>>> import numpy as np
>>> np.set_printoptions(precision=2, suppress=True, linewidth=100, sign=" ")
>>> def rnd(a):
...     return np.round(a, 2) + 0
... 
>>> B = np.array([[1, 9, 5], [8, 5, 1]])
>>> F = B.T @ B
>>> F
array([[  65,   49,   13],
       [  49,  106,   50],
       [  13,   50,   26]])
>>> left, sigma, vt = np.linalg.svd(F, full_matrices=False)
>>> print(rnd(np.cumsum(sigma ** 2) / np.sum(sigma ** 2)))
[ 0.94  1.    1.  ]
>>> rnd(np.abs(vt[0]))
array([ 0.48,  0.8 ,  0.35])
>>> rnd(np.sqrt((sigma ** 2).sum())), rnd(np.linalg.norm(F))
(np.float64(162.1), np.float64(162.1))
>>> (sigma > 1e-8).sum()
np.int64(2)
>>> rnd(left.T @ F @ vt.T)
array([[ 157.12,    0.  ,    0.  ],
       [   0.  ,   39.88,    0.  ],
       [   0.  ,    0.  ,    0.  ]])
>>> rng = np.random.default_rng(50)
>>> B = F + rng.integers(-2, 3, (3, 2)) @ rng.integers(-2, 3, (2, 3))
>>> B
array([[  63,   50,   16],
       [  46,  106,   54],
       [  11,   54,   30]])
>>> print(np.abs(B - F).sum(axis=1))
[  6   7  10]
>>> B - F
array([[-2,  1,  3],
       [-3,  0,  4],
       [-2,  4,  4]])
>>> np.linalg.matrix_rank(B - F, tol=1e-8)
np.int64(2)
>>> print(np.einsum("ij,ji->", B, B))
26889
>>> rank = np.linalg.matrix_rank(F)
>>> rank
np.int64(2)
>>> ns = np.linalg.svd(F)[2][rank:].T
>>> [int(np.linalg.matrix_rank(F[:i])) for i in range(1, len(F) + 1)]
[1, 2, 2]
>>> rnd(F @ ns)
array([[ 0.],
       [ 0.],
       [ 0.]])
>>> [int(np.linalg.matrix_rank(np.delete(F, i, axis=0))) for i in range(3)]
[2, 2, 2]
>>> print(np.allclose(F @ ns, 0))
True
>>> print(np.allclose(F @ F.T, F.T @ F))
True
>>> rnd(np.sort(np.abs(np.linalg.eigvals(F))))
array([   0.  ,   39.88,  157.12])
>>> print(np.allclose(F, F.T))
True
>>> print(np.linalg.matrix_power(F, 2))
[[  6795   9029   3633]
 [  9029  16137   7237]
 [  3633   7237   3345]]
>>> (F - F.T) / 2
array([[ 0.,  0.,  0.],
       [ 0.,  0.,  0.],
       [ 0.,  0.,  0.]])
>>> feats = np.loadtxt("x.csv", delimiter=",")
>>> feats
array([[-1.02, -0.25, -0.26],
       [ 0.54,  0.19,  0.2 ],
       [-0.23,  0.04, -0.49],
       [ 0.56, -0.17, -0.23],
       [ 0.43, -0.08, -0.09],
       [-0.72,  0.28, -0.02],
       [-1.88, -0.22, -0.17],
       [-1.66,  0.14,  0.2 ],
       [ 2.01,  0.3 , -0.43],
       [ 1.01, -0.33, -0.26],
       [-0.29, -0.13,  0.47],
       [-0.19,  0.22, -0.16],
       [ 0.41,  0.04,  0.46],
       [ 0.82,  0.19,  0.04],
       [-1.04,  0.02, -0.25],
       [-1.69, -0.24,  0.12],
       [-4.24, -0.04,  0.13],
       [-0.33,  0.44, -0.14],
       [-0.45,  0.41,  0.54],
       [ 1.72,  0.  , -0.03],
       [ 1.  , -0.01, -0.1 ],
       [-2.23, -0.54,  0.12],
       [ 3.22,  0.44,  0.27],
       [-0.88, -0.01,  0.2 ],
       [ 0.89,  0.32, -0.38]])
>>> x0 = np.array([0, 0, -1])
>>> a = np.maximum(feats @ x0, 0)
>>> rnd(np.maximum(feats @ (3 * x0), 0))
array([ 0.78,  0.  ,  1.47,  0.69,  0.27,  0.06,  0.51,  0.  ,  1.29,  0.78,  0.  ,  0.48,  0.  ,
        0.  ,  0.75,  0.  ,  0.  ,  0.42,  0.  ,  0.09,  0.3 ,  0.  ,  0.  ,  0.  ,  1.14])
>>> rnd(feats.T @ a)
array([ 0.74,  0.14, -0.91])
>>> np.flatnonzero(a > 1e-9)
array([  0,   2,   3,   4,   5,   6,   8,   9,  11,  14,  17,  19,  20,  24])
>>> x0 = np.array([2, 3, 3])
>>> rhs = feats @ x0
>>> rnd(np.linalg.pinv(feats) @ feats)
array([[ 1.,  0.,  0.],
       [ 0.,  1.,  0.],
       [ 0.,  0.,  1.]])
>>> rhs = rhs + 0.3 * rng.normal(size=25)
>>> rnd(rhs)
array([-3.41,  2.48, -1.74, -0.03, -0.05, -0.71, -5.09, -2.3 ,  2.82, -0.22,  0.35, -0.12,  2.26,
        2.  , -2.95, -3.87, -9.13,  0.  ,  1.72,  3.15,  1.77, -6.06,  8.7 , -1.09,  1.73])
>>> coef, *_ = np.linalg.lstsq(feats, rhs)
>>> rnd(feats.T @ (rhs - feats @ coef))
array([ 0.,  0.,  0.])
>>> rnd(coef)
array([ 2.07,  2.87,  3.15])
>>> [round(float(np.linalg.norm(np.linalg.solve(feats.T @ feats + lam * np.eye(3), feats.T @ rhs))), 2) for lam in (0, 1, 10, 100)]
[4.74, 3.47, 1.97, 0.8]
>>> W0 = np.load("test15.npy")
>>> W0
array([[-1,  0],
       [-1, -1]])
>>> rnd(np.linalg.norm(W0, 1)), rnd(np.linalg.norm(W0, np.inf))
(np.float64(2.0), np.float64(2.0))
>>> rnd(np.linalg.norm(W0, axis=0))
array([ 1.41,  1.  ])
>>> np.linalg.norm(W0, axis=1).argmax()
np.int64(1)
>>> rnd(np.linalg.norm(W0, 2))
np.float64(1.62)
>>> rnd(np.linalg.norm(W0[1] - W0[0]))
np.float64(1.0)
>>> print(rnd(np.linalg.norm(W0, "nuc")))
2.24
>>> rnd(np.linalg.norm(W0) ** 2 / np.linalg.norm(W0, 2) ** 2)
np.float64(1.15)
>>> rnd(np.linalg.norm(W0[1], 1)), rnd(np.linalg.norm(W0[1], np.inf))
(np.float64(2.0), np.float64(1.0))
